$ python3 -q
>>> import numpy as np
>>> import numpy.linalg as la
>>> np.set_printoptions(precision=2, suppress=True, linewidth=160, floatmode="fixed")
>>> M = np.load("test12.npy")
>>> print(M)
[[1.00 0.50 0.25 0.12 0.06 0.03 0.02]
 [0.50 1.00 0.50 0.25 0.12 0.06 0.03]
 [0.25 0.50 1.00 0.50 0.25 0.12 0.06]
 [0.12 0.25 0.50 1.00 0.50 0.25 0.12]
 [0.06 0.12 0.25 0.50 1.00 0.50 0.25]
 [0.03 0.06 0.12 0.25 0.50 1.00 0.50]
 [0.02 0.03 0.06 0.12 0.25 0.50 1.00]]
>>> vec = np.ones(7)
>>> for _ in range(3):
...     vec = M @ vec
...     vec /= la.norm(vec)
...     print(round(vec @ M @ vec, 2))
... 
2.48
2.48
2.49
>>> print(round(la.eigvalsh(M)[-1], 2))
2.49
>>> print(vec)
[0.27 0.37 0.43 0.45 0.43 0.37 0.27]
>>> low = la.cholesky(M)
>>> print(np.diag(low) ** 2)
[1.00 0.75 0.75 0.75 0.75 0.75 0.75]
>>> print(low)
[[1.00 0.00 0.00 0.00 0.00 0.00 0.00]
 [0.50 0.87 0.00 0.00 0.00 0.00 0.00]
 [0.25 0.43 0.87 0.00 0.00 0.00 0.00]
 [0.12 0.22 0.43 0.87 0.00 0.00 0.00]
 [0.06 0.10 0.22 0.43 0.87 0.00 0.00]
 [0.03 0.05 0.10 0.22 0.43 0.87 0.00]
 [0.02 0.02 0.05 0.10 0.22 0.43 0.87]]
>>> m1 = np.array([[1, 0, 0, 0], [-1, 1, 0, 0], [3, 2, 1, 0], [-1, 2, 2, 1]])
>>> print(m1)
[[ 1  0  0  0]
 [-1  1  0  0]
 [ 3  2  1  0]
 [-1  2  2  1]]
>>> vec = np.array([6, 6, 7, 8])
>>> print((m1 @ vec).argmax())
2
>>> print(np.einsum("ij,j->i", m1, vec))
[ 6  0 37 28]
>>> print(la.norm(m1 @ vec) <= la.norm(m1, 2) * la.norm(vec) + 1e-9)
True
>>> print(m1 @ vec)
[ 6  0 37 28]
>>> print(m1 @ np.ones(4))
[1.00 0.00 6.00 4.00]
>>> K = np.minimum.outer(np.arange(1, 5), np.arange(1, 5)) * 5
>>> print(K)
[[ 5  5  5  5]
 [ 5 10 10 10]
 [ 5 10 15 15]
 [ 5 10 15 20]]
>>> evals, V = la.eigh(K)
>>> print(np.abs(V[:, -1]).round(6).argmax())
3
>>> print((evals > 1e-8).sum(), (evals < -1e-8).sum())
4 0
>>> print(np.round(V.T @ K @ V, 2) + 0)
[[ 1.42  0.00  0.00  0.00]
 [ 0.00  2.13  0.00  0.00]
 [ 0.00  0.00  5.00  0.00]
 [ 0.00  0.00  0.00 41.45]]
>>> print(np.abs(V[:, -1]))
[0.23 0.43 0.58 0.66]
>>> print(la.eigvalsh(K @ K))
[   2.00    4.54   25.00 1718.46]
>>> F = np.load("x.npy")
>>> print(F)
[[  6.21 -11.61   2.79  41.70]
 [ -8.33  23.53  -2.81  30.59]
 [ -7.75  20.78  -1.01   9.85]
 [  5.74 -13.11   4.28   5.18]
 [  2.69  -4.59  -1.95  25.47]
 [ -3.29   8.28   1.53  -1.60]
 [  6.94 -15.82   3.03   9.30]
 [ -8.04  21.72   0.89  10.43]
 [ -3.64  11.87  -2.73  35.93]
 [  4.21 -10.12  -2.19   9.04]
 [  9.71 -25.83  -0.39 -12.59]
 [ -5.32  16.33  -3.83  35.40]
 [ -4.95   9.87  -1.03 -28.48]
 [  2.21  -5.00   4.19  -4.98]
 [  5.37 -15.25   1.89 -26.70]
 [  3.29  -8.55   0.25  -1.45]
 [ -7.14  17.55   0.42  -8.13]
 [-12.42  32.66  -2.89  10.07]
 [  4.48 -10.96   3.69   0.35]
 [  2.84  -8.43  -4.72  -1.38]
 [ -5.12  10.93  -3.31 -16.84]
 [ -4.55  13.06   0.71  11.75]
 [ -1.31   6.07  -2.29  35.98]
 [  2.75 -10.04   3.69 -43.49]]
>>> M2 = np.c_[F[:, :1] @ np.array([[2]]), np.array([-8, 2, -8, 5, -6, -5, -1, 5, -1, -9, -2, -5, 9, -6, 7, -8, -6, -2, -2, -3, 6, 2, -5, 9])]
>>> print(M2)
[[ 12.42  -8.00]
 [-16.66   2.00]
 [-15.50  -8.00]
 [ 11.48   5.00]
 [  5.38  -6.00]
 [ -6.58  -5.00]
 [ 13.88  -1.00]
 [-16.08   5.00]
 [ -7.28  -1.00]
 [  8.42  -9.00]
 [ 19.42  -2.00]
 [-10.64  -5.00]
 [ -9.90   9.00]
 [  4.42  -6.00]
 [ 10.74   7.00]
 [  6.58  -8.00]
 [-14.28  -6.00]
 [-24.84  -2.00]
 [  8.96  -2.00]
 [  5.68  -3.00]
 [-10.24   6.00]
 [ -9.10   2.00]
 [ -2.62  -5.00]
 [  5.50   9.00]]
>>> print(la.matrix_rank(M2))
2
>>> q, Rm = la.qr(M2)
>>> print(Rm)
[[-58.10   1.87]
 [  0.00  27.94]]
>>> print(q.shape, Rm.shape)
(24, 2) (2, 2)
>>> P = F @ la.solve(F.T @ F, F.T)
>>> print(np.allclose(P @ P, P))
True
>>> print(P @ F[:, 3])
[ 41.70  30.59   9.85   5.18  25.47  -1.60   9.30  10.43  35.93   9.04 -12.59  35.40 -28.48  -4.98 -26.70  -1.45  -8.13  10.07   0.35  -1.38 -16.84  11.75
  35.98 -43.49]
>>> print(np.diag(P))
[0.30 0.14 0.12 0.17 0.18 0.10 0.24 0.14 0.13 0.14 0.20 0.19 0.13 0.15 0.25 0.02 0.10 0.38 0.14 0.24 0.13 0.09 0.12 0.21]
>>> print(np.round(np.trace(P), 2))
4.0
>>> def softmax(z):
...     e = np.exp(z - z.max(axis=-1, keepdims=True))
...     return e / e.sum(axis=-1, keepdims=True)
... 
>>> print(np.round(softmax(F[17] + 4), 2) + 0)
[0.00 1.00 0.00 0.00]
>>> scores = F @ F.T / np.sqrt(4)
>>> print(softmax(scores)[17] @ F)
[-12.42  32.66  -2.89  10.07]
>>> A = np.loadtxt("run3.csv", delimiter=",")
>>> print(A)
[[-1.00  0.00  0.00  0.00 -2.00]
 [ 0.00 -1.00  0.00  0.00  0.00]
 [ 0.00  0.00 -1.00 -2.00  0.00]
 [ 0.00  0.00 -2.00 -1.00  0.00]
 [-2.00  0.00  0.00  0.00 -1.00]]
>>> evals, V = la.eigh(A)
>>> print(evals.sum(), np.trace(A))
-5.0 -5.0
>>> print(V @ np.diag(evals) @ V.T)
[[-1.00  0.00  0.00  0.00 -2.00]
 [ 0.00 -1.00  0.00  0.00  0.00]
 [ 0.00  0.00 -1.00 -2.00  0.00]
 [ 0.00  0.00 -2.00 -1.00  0.00]
 [-2.00  0.00  0.00  0.00 -1.00]]
>>> print(np.unique(evals.round(6) + 0, return_counts=True)[1])
[2 1 2]
>>> print(la.svd(A, compute_uv=False))
[3.00 3.00 1.00 1.00 1.00]
>>> print(np.kron(np.eye(2, dtype=int), A))
[[-1.00  0.00  0.00  0.00 -2.00 -0.00  0.00  0.00  0.00 -0.00]
 [ 0.00 -1.00  0.00  0.00  0.00  0.00 -0.00  0.00  0.00  0.00]
 [ 0.00  0.00 -1.00 -2.00  0.00  0.00  0.00 -0.00 -0.00  0.00]
 [ 0.00  0.00 -2.00 -1.00  0.00  0.00  0.00 -0.00 -0.00  0.00]
 [-2.00  0.00  0.00  0.00 -1.00 -0.00  0.00  0.00  0.00 -0.00]
 [-0.00  0.00  0.00  0.00 -0.00 -1.00  0.00  0.00  0.00 -2.00]
 [ 0.00 -0.00  0.00  0.00  0.00  0.00 -1.00  0.00  0.00  0.00]
 [ 0.00  0.00 -0.00 -0.00  0.00  0.00  0.00 -1.00 -2.00  0.00]
 [ 0.00  0.00 -0.00 -0.00  0.00  0.00  0.00 -2.00 -1.00  0.00]
 [-0.00  0.00  0.00  0.00 -0.00 -2.00  0.00  0.00  0.00 -1.00]]
>>> print(round(float(la.eigvals(A).sum().real), 2))
-5.0
>>> print(np.round(la.det(A.T), 2))
-9.0
>>> print(round(float(la.det(A[::-1])), 2))
-9.0
>>> M2 = la.inv(A)
>>> print(round(float(la.slogdet(A)[0]), 2))
-1.0
>>> print(np.allclose(M2, A.T))
False
>>> arr = np.loadtxt("m.csv", delimiter=",")
>>> print(arr)
[[-1.10  0.70 -1.90]
 [ 0.80 -1.00  2.40]
 [ 0.00  1.20  0.70]
 [-0.10  1.30 -0.30]
 [ 0.70 -0.50 -1.00]
 [ 1.50 -0.20  0.80]
 [-1.90 -0.80 -0.20]]
>>> M2 = arr / np.sqrt((arr ** 2).mean(axis=1, keepdims=True))
>>> print(la.matrix_rank(M2) == la.matrix_rank(arr))
True
>>> print(la.matrix_rank(arr - arr.mean(axis=1, keepdims=True)))
2
>>> print(la.norm(M2, axis=1))
[1.73 1.73 1.73 1.73 1.73 1.73 1.73]
>>> M2 = np.c_[arr[:, :2] @ np.array([[0, -8], [-8, -2]]), np.array([-9, 9, 7, -1, -1, 0, 1])]
>>> print(M2)
[[ -5.60   7.40  -9.00]
 [  8.00  -4.40   9.00]
 [ -9.60  -2.40   7.00]
 [-10.40  -1.80  -1.00]
 [  4.00  -4.60  -1.00]
 [  1.60 -11.60   0.00]
 [  6.40  16.80   1.00]]
>>> print(la.matrix_rank(M2))
3
>>> print(la.matrix_rank(np.c_[arr, M2]))
4
>>> X = np.diag(np.array([0, 9, -1, 2, 4, -9])) + 5 * np.eye(6, k=1) + 5 * np.eye(6, k=-1)
>>> print(X)
[[ 0.00  5.00  0.00  0.00  0.00  0.00]
 [ 5.00  9.00  5.00  0.00  0.00  0.00]
 [ 0.00  5.00 -1.00  5.00  0.00  0.00]
 [ 0.00  0.00  5.00  2.00  5.00  0.00]
 [ 0.00  0.00  0.00  5.00  4.00  5.00]
 [ 0.00  0.00  0.00  0.00  5.00 -9.00]]
>>> rng = np.random.default_rng(42)
>>> z = rng.permutation(6)
>>> print(z)
[3 2 5 4 1 0]
>>> M2 = X[z][:, z]
>>> print(np.sort(np.abs(la.eigvals(M2))))
[ 2.00  2.00  6.54  9.38 11.00 13.16]
>>> print(np.diag(M2))
[ 2.00 -1.00 -9.00  4.00  9.00  0.00]
